% ipython --no-banner

In [1]: import numpy as np

In [2]: import numpy.linalg as la

In [3]: np.set_printoptions(precision=2, suppress=True, linewidth=200)

In [4]: F = np.load("layer4.npy")

In [5]: F
Out[5]: 
array([[-1, -1, -2,  3],
       [-2,  0, -1, -2],
       [-1,  2,  3, -2],
       [ 3, -1,  0,  7]])

In [6]: rk = la.matrix_rank(F)

In [7]: rk
Out[7]: np.int64(3)

In [8]: N = la.svd(F)[2][rk:].T

In [9]: np.allclose(F @ N, 0)
Out[9]: True

In [10]: ang = np.radians(172)

In [11]: Rm = np.eye(4)

In [12]: Rm[3, 3] = Rm[1, 1] = np.cos(ang)

In [13]: Rm[3, 1], Rm[1, 3] = -np.sin(ang), np.sin(ang)

In [14]: print(Rm)
[[ 1.    0.    0.    0.  ]
 [ 0.   -0.99  0.    0.14]
 [ 0.    0.    1.    0.  ]
 [ 0.   -0.14  0.   -0.99]]

In [15]: A2 = F @ Rm.T

In [16]: print(np.round(la.svd(F, compute_uv=False), 2) + 0, np.round(la.svd(A2, compute_uv=False), 2) + 0)
[8.95 4.15 1.93 0.  ] [8.95 4.15 1.93 0.  ]

In [17]: round(float(la.det(Rm)), 2), round(np.trace(Rm), 2)
Out[17]: (1.0, np.float64(0.02))

In [18]: A2
Out[18]: 
array([[-1.  ,  1.41, -2.  , -2.83],
       [-2.  , -0.28, -1.  ,  1.98],
       [-1.  , -2.26,  3.  ,  1.7 ],
       [ 3.  ,  1.96,  0.  , -6.79]])

In [19]: x0 = np.array([6, 7, -5, 0])

In [20]: F @ np.ones(4)
Out[20]: array([-1., -5.,  2.,  9.])

In [21]: (F * x0).sum(axis=1)
Out[21]: array([-3, -7, -7, 11])

In [22]: (F @ x0).argmax()
Out[22]: np.int64(3)

In [23]: np.sign((F @ x0).round(6))
Out[23]: array([-1, -1, -1,  1])

In [24]: F * x0
Out[24]: 
array([[ -6,  -7,  10,   0],
       [-12,   0,   5,   0],
       [ -6,  14, -15,   0],
       [ 18,  -7,   0,   0]])

In [25]: round(float(np.trace(la.pinv(F) @ F)), 2)
Out[25]: 3.0

In [26]: np.abs(np.diag(la.qr(F)[1])) > 1e-9
Out[26]: array([ True,  True,  True, False])

In [27]: mat = np.load("sample18.npy")

In [28]: mat
Out[28]: 
array([[0, 0, 0, 0],
       [0, 0, 0, 1],
       [0, 0, 0, 0],
       [0, 1, 0, 0]])

In [29]: # columns 0 and 2 are equal

In [30]: np.poly(mat)
Out[30]: array([ 1.,  0., -1.,  0.,  0.])

In [31]: la.eigvals(mat)
Out[31]: array([ 1., -1.,  0.,  0.])

In [32]: round(float(la.det(mat.T)), 2)
Out[32]: 0.0

In [33]: mat @ mat
Out[33]: 
array([[0, 0, 0, 0],
       [0, 1, 0, 0],
       [0, 0, 0, 0],
       [0, 0, 0, 1]])

In [34]: np.round(la.det(mat), 2)
Out[34]: np.float64(0.0)

In [35]: np.sort(la.eigvals(mat).real)
Out[35]: array([-1.,  0.,  0.,  1.])

In [36]: print(la.pinv(mat))
[[0. 0. 0. 0.]
 [0. 0. 0. 1.]
 [0. 0. 0. 0.]
 [0. 1. 0. 0.]]

In [37]: U, sv, Vh = la.svd(mat)

In [38]: V = Vh[:(sv > 1e-8).sum()]

In [39]: rng = np.random.default_rng(6351)

In [40]: x0 = mat[3] + -3 * mat[0] + rng.integers(2) * np.eye(4)[3]

In [41]: x0
Out[41]: array([0., 1., 0., 1.])

In [42]: round(float(la.norm(x0 - V.T @ V @ x0)), 2)
Out[42]: 0.0

In [43]: np.diag(V.T @ V)
Out[43]: array([0., 1., 0., 1.])

In [44]: M = np.load("test18.npy")

In [45]: M
Out[45]: 
array([[ 0, -2, -2],
       [ 2,  0, -3],
       [ 2,  3,  0]])

In [46]: P = np.triu(np.array([[4, -2, 6], [1, 7, -8], [-5, -5, 0]]), 1) + np.eye(3)

In [47]: A2 = P @ M @ la.inv(P)

In [48]: np.trace(A2), np.trace(M)
Out[48]: (np.float64(0.0), np.int64(0))

In [49]: np.round(la.det(A2), 2)
Out[49]: np.float64(-0.0)

In [50]: print(np.round(np.poly(A2), 2) + 0)
[ 1.  0. 17.  0.]

In [51]: A2
Out[51]: 
array([[   8.,   32.,  212.],
       [ -14.,  -52., -335.],
       [   2.,    7.,   44.]])

In [52]: P @ M - M @ P
Out[52]: 
array([[  8.,  18., -10.],
       [-16., -20., -12.],
       [  0.,   4.,  12.]])

In [53]: U, sv, Vh = la.svd(A2)

In [54]: V = Vh[:(sv > 1e-8).sum()]

In [55]: x0 = A2[1] + -1 * A2[0] + rng.integers(2) * np.eye(3)[1]

In [56]: print(x0)
[ -22.  -83. -547.]

In [57]: np.round(la.norm(x0 - V.T @ V @ x0), 2)
Out[57]: np.float64(0.69)

In [58]: np.diag(V.T @ V)
Out[58]: array([0.48, 0.53, 0.99])

In [59]: print(np.allclose(V.T @ V @ x0, x0))
False

In [60]: la.matrix_rank(M, rtol=0.1)
Out[60]: np.int64(2)

In [61]: round(float(la.norm(M, 2) / la.norm(M)), 2)
Out[61]: 0.71

In [62]: la.cond(M) > 100
Out[62]: np.True_

In [63]: E = np.array([[0.0, 2.0, 0.0, 0.0],
    ...:     [2.0, 2.0, 2.0, 0.0],
    ...:     [0.0, 2.0, 2.0, 2.0],
    ...:     [0.0, 0.0, 2.0, 0.0]])

In [64]: W = np.array([[-2, 1, -5, -5, -2, 5],
    ...:     [-3, 2, -3, -4, 4, 5],
    ...:     [-1, -3, -2, 0, 5, 2],
    ...:     [-5, -1, -3, 5, -1, 1]])

In [65]: b = np.array([-4, -4, -2, 3, 1, 0])

In [66]: H = np.maximum(E @ W + b, 0)

In [67]: print(la.matrix_rank(H))
3

In [68]: cent = np.array([[3, 3], [2, 2], [2, 3], [1, 2], [2, 2], [3, 1]])

In [69]: W @ cent
Out[69]: 
array([[ -8, -28],
       [  8,  -9],
       [  3,  -3],
       [-17, -17]])

In [70]: H @ cent
Out[70]: 
array([[ 48.,  28.],
       [102.,  54.],
       [ 87.,  60.],
       [ 37.,  32.]])

In [71]: x0 = np.array([-1, 0, -1, 0])

In [72]: rhs = E @ x0

In [73]: b, lr = np.zeros(4), 1 / la.norm(E, 2) ** 2

In [74]: for i in range(8):
    ...:     b -= lr * E.T @ (E @ b - rhs)
    ...:     if i % 2 == 0: print(i, round(la.norm(E @ b - rhs), 2))
    ...: 
0 1.69
2 1.17
4 0.83
6 0.59

In [75]: round(float(la.cond(E)), 2)
Out[75]: 5.83

In [76]: print(b)
[-0.69 -0.19 -0.97  0.09]
